% ipython --no-banner

In [1]: import numpy as np

In [2]: import numpy.linalg as la

In [3]: np.set_printoptions(precision=2, suppress=True, linewidth=200)

In [4]: B = np.array([[-8, 8, -7, 3, 7, 7, -8, 8, 8, -3, 9, 3, 5, -6],
   ...:     [-4, 9, 4, -4, -3, -3, 3, 0, -8, -2, -8, -7, 9, -1],
   ...:     [1, 7, 4, -2, -6, -5, -5, 6, 7, 7, -9, 8, -6, -6],
   ...:     [-1, -9, 4, 8, 1, -4, -1, -4, -3, -9, 9, 6, -1, -7],
   ...:     [-5, 2, -4, 9, 4, 7, -8, 4, -5, -3, -1, -3, 2, 0]])

In [5]: feats = B.T @ B

In [6]: feats
Out[6]: 
array([[ 107,  -94,   60,  -63,  -71,  -80,   88,  -74,    3,   63,  -53,   21,  -91,   53],
       [ -94,  279,  -36,  -80,  -14,   44,  -79,  150,   58,   82, -146,  -43,   92,  -36],
       [  60,  -36,  113,  -49,  -97, -125,   76,  -64,  -52,   17,  -91,   19,  -35,  -14],
       [ -63,  -80,  -49,  174,   89,   74, -106,   16,  -27, -114,  140,   42,    1,  -58],
       [ -71,  -14,  -97,   89,  111,  112,  -68,   32,   15,  -78,  146,  -12,   51,  -10],
       [ -80,   44, -125,   74,  112,  148,  -92,   70,   22,  -35,   89,  -43,   56,   19],
       [  88,  -79,   76, -106,  -68,  -92,  163, -122,  -80,   16,  -52,  -67,    2,   82],
       [ -74,  150,  -64,   16,   32,   70, -122,  132,   98,   42,  -22,   36,   16,  -56],
       [   3,   58,  -52,  -27,   15,   22,  -80,   98,  211,   83,   51,  133,  -81,  -61],
       [  63,   82,   17, -114,  -78,  -35,   16,   42,   83,  152, -152,   16,  -72,   41],
       [ -53, -146,  -91,  140,  146,   89,  -52,  -22,   51, -152,  308,   68,   16,  -55],
       [  21,  -43,   19,   42,  -12,  -43,  -67,   36,  133,   16,   68,  167, -108, -101],
       [ -91,   92,  -35,    1,   51,   56,    2,   16,  -81,  -72,   16, -108,  147,    4],
       [  53,  -36,  -14,  -58,  -10,   19,   82,  -56,  -61,   41,  -55, -101,    4,  122]])

In [7]: # equal to its transpose

In [8]: w, V = la.eigh(feats)

In [9]: vec = np.array([3, 3, 2, 0, 1, 1, 2, 0, 3, 2, 2, 3, 0, 2])

In [10]: round(float(vec @ feats @ vec / (vec @ vec)), 2), round(float(w[0]), 2), round(w[-1], 2)
Out[10]: (133.88, -0.0, np.float64(819.74))

In [11]: np.round(la.eigvalsh(feats[1:, 1:]), 2) + 0
Out[11]: array([  0.  ,   0.  ,   0.  ,   0.  ,   0.  ,   0.  ,   0.  ,   0.  , 141.7 , 222.59, 478.36, 612.05, 772.3 ])

In [12]: print(np.abs(feats).sum(axis=1).max(), np.round(np.abs(w).max(), 2))
1389 819.74

In [13]: (np.sign(V[:, -1].round(6)) == np.sign(V[0, -1].round(6))).astype(int)
Out[13]: array([1, 1, 1, 0, 0, 0, 1, 0, 0, 1, 0, 0, 0, 1])

In [14]: arr = np.load("sample0.npy")

In [15]: arr
Out[15]: 
array([[-2,  0,  0,  0,  0,  0,  0,  0,  0],
       [ 2, -2,  0,  0,  0,  0,  0,  0,  0],
       [ 2,  0,  1,  0,  0,  0,  0,  0,  0],
       [ 0, -1,  0,  1,  0,  0,  0,  0,  0],
       [ 1,  1,  1, -1, -2,  0,  0,  0,  0],
       [ 2,  1,  0, -1,  2, -2,  0,  0,  0],
       [-1,  1, -2,  2, -1,  0, -1,  0,  0],
       [ 1,  2,  1, -1, -1,  2,  1,  0,  0],
       [-1,  0, -1,  0, -1, -2,  2, -1, -2]])

In [16]: [round(float(x), 2) for x in la.svd(arr, compute_uv=False)[:3]]
Out[16]: [5.28, 4.35, 3.92]

In [17]: la.cond(arr) > 100
Out[17]: np.True_

In [18]: print(round(la.norm(arr, 2) / la.norm(arr), 2))
0.58
